In [1]: import numpy as np

In [2]: np.set_printoptions(precision=2, suppress=True, linewidth=200, floatmode="fixed")

In [3]: X, _ = np.linalg.qr(np.array([[-2.0, 1.0, 1.1, -0.4, -0.2],
   ...:     [1.4, -0.4, -0.3, 0.3, 0.6],
   ...:     [0.1, -0.2, 0.1, -1.2, 0.1],
   ...:     [-0.4, 1.1, 0.8, 2.0, 0.0],
   ...:     [0.9, -1.3, 0.2, 0.9, 0.2]]))

In [4]: print(X)
[[-0.76  0.17 -0.35  0.26  0.46]
 [ 0.53 -0.36 -0.22  0.40  0.62]
 [ 0.04  0.11 -0.16  0.81 -0.55]
 [-0.15 -0.69 -0.59 -0.24 -0.32]
 [ 0.34  0.60 -0.67 -0.25 -0.03]]

In [5]: # keeps lengths

In [6]: O = X.astype(float).copy()

In [7]: for j in range(5):
   ...:     O[:, j] -= O[:, :j] @ (O[:, :j].T @ O[:, j])
   ...:     O[:, j] /= np.linalg.norm(O[:, j])
   ...: 

In [8]: print(O)
[[-0.76  0.17 -0.35  0.26  0.46]
 [ 0.53 -0.36 -0.22  0.40  0.62]
 [ 0.04  0.11 -0.16  0.81 -0.55]
 [-0.15 -0.69 -0.59 -0.24 -0.32]
 [ 0.34  0.60 -0.67 -0.25 -0.03]]

In [9]: K = np.load("case0.npy")

In [10]: print(K)
[[0 0 0 1]
 [0 0 0 1]
 [0 0 0 0]
 [1 1 0 0]]

In [11]: # symmetric

In [12]: r = np.linalg.matrix_rank(K)

In [13]: print(r)
2

In [14]: N = np.linalg.svd(K)[2][r:].T

In [15]: print(N @ N.T)
[[ 0.50 -0.50  0.00  0.00]
 [-0.50  0.50  0.00  0.00]
 [ 0.00  0.00  1.00  0.00]
 [ 0.00  0.00  0.00  0.00]]

In [16]: print(np.trace(K @ K @ K) // 6)
0

In [17]: print(K.sum(axis=0))
[1 1 0 2]

In [18]: low = np.diag(K.sum(axis=1)) - K

In [19]: print(low @ np.ones(4))
[0.00 0.00 0.00 0.00]

In [20]: print(np.round(np.linalg.eigvalsh(low), 2) + 0)
[0.00 0.00 1.00 3.00]

In [21]: print(low)
[[ 1  0  0 -1]
 [ 0  1  0 -1]
 [ 0  0  0  0]
 [-1 -1  0  2]]

In [22]: print((np.linalg.eigvalsh(low) < 1e-8).sum())
2

In [23]: print(np.linalg.matrix_rank(low))
2

In [24]: mat = np.tril(np.array([[2, 0, 1, 1, -1, 0, 0, 0],
    ...:     [2, 1, -1, -2, 2, 0, 1, -2],
    ...:     [1, -2, -1, 1, 2, 2, 2, 2],
    ...:     [-1, 1, 1, 2, -1, 1, -1, 2],
    ...:     [-1, -1, 0, 2, 2, 2, 0, -1],
    ...:     [1, 0, 2, -1, 2, 0, -1, -1],
    ...:     [2, -2, -1, 1, 0, 1, 0, 0],
    ...:     [-2, 1, 2, 0, -2, 0, -2, 1]]), -1) + np.eye(8, dtype=int)

In [25]: print(mat)
[[ 1  0  0  0  0  0  0  0]
 [ 2  1  0  0  0  0  0  0]
 [ 1 -2  1  0  0  0  0  0]
 [-1  1  1  1  0  0  0  0]
 [-1 -1  0  2  1  0  0  0]
 [ 1  0  2 -1  2  1  0  0]
 [ 2 -2 -1  1  0  1  1  0]
 [-2  1  2  0 -2  0 -2  1]]

In [26]: print(np.round(np.linalg.norm(mat[6], 1), 2), np.round(np.linalg.norm(mat[6], np.inf), 2))
8.0 2.0

In [27]: print(round(float(np.linalg.norm(mat) ** 2 / np.linalg.norm(mat, 2) ** 2), 2))
2.16

In [28]: print(round(float(np.linalg.norm(mat[6] - mat[0])), 2))
3.0

In [29]: print(np.linalg.norm(mat, axis=0))
[4.12 3.46 3.32 2.65 3.00 1.41 2.24 1.00]

In [30]: print(mat[6] @ mat[0])
2

In [31]: print(np.linalg.norm(mat, axis=1).argmax())
7

In [32]: print(round(np.linalg.norm(mat, 1), 2), round(float(np.linalg.norm(mat, np.inf)), 2))
11.0 10.0

In [33]: print(round(np.linalg.norm(mat, "nuc"), 2))
18.31

In [34]: print(np.round(np.linalg.norm(mat, 2) / np.linalg.norm(mat), 2))
0.68

In [35]: print(np.linalg.cond(mat) > 100)
True

In [36]: print(np.linalg.matrix_rank(mat, rtol=0.1))
7

In [37]: print((mat + mat.T) / 2)
[[ 1.00  1.00  0.50 -0.50 -0.50  0.50  1.00 -1.00]
 [ 1.00  1.00 -1.00  0.50 -0.50  0.00 -1.00  0.50]
 [ 0.50 -1.00  1.00  0.50  0.00  1.00 -0.50  1.00]
 [-0.50  0.50  0.50  1.00  1.00 -0.50  0.50  0.00]
 [-0.50 -0.50  0.00  1.00  1.00  1.00  0.00 -1.00]
 [ 0.50  0.00  1.00 -0.50  1.00  1.00  0.50  0.00]
 [ 1.00 -1.00 -0.50  0.50  0.00  0.50  1.00 -1.00]
 [-1.00  0.50  1.00  0.00 -1.00  0.00 -1.00  1.00]]

In [38]: print((mat - mat.T) / 2)
[[ 0.00 -1.00 -0.50  0.50  0.50 -0.50 -1.00  1.00]
 [ 1.00  0.00  1.00 -0.50  0.50  0.00  1.00 -0.50]
 [ 0.50 -1.00  0.00 -0.50  0.00 -1.00  0.50 -1.00]
 [-0.50  0.50  0.50  0.00 -1.00  0.50 -0.50  0.00]
 [-0.50 -0.50  0.00  1.00  0.00 -1.00  0.00  1.00]
 [ 0.50  0.00  1.00 -0.50  1.00  0.00 -0.50  0.00]
 [ 1.00 -1.00 -0.50  0.50  0.00  0.50  0.00  1.00]
 [-1.00  0.50  1.00  0.00 -1.00  0.00 -1.00  0.00]]

In [39]: assert mat == mat.T
ValueError: The truth value of an array with more than one element is ambiguous. Use a.any() or a.all()


In [40]: print(np.allclose(mat, mat.T))
False

In [41]: print(round(float(np.linalg.det(mat)), 2))
1.0

In [42]: print(round(float(np.abs(np.linalg.eigvals(mat)).max()), 2))
1.0
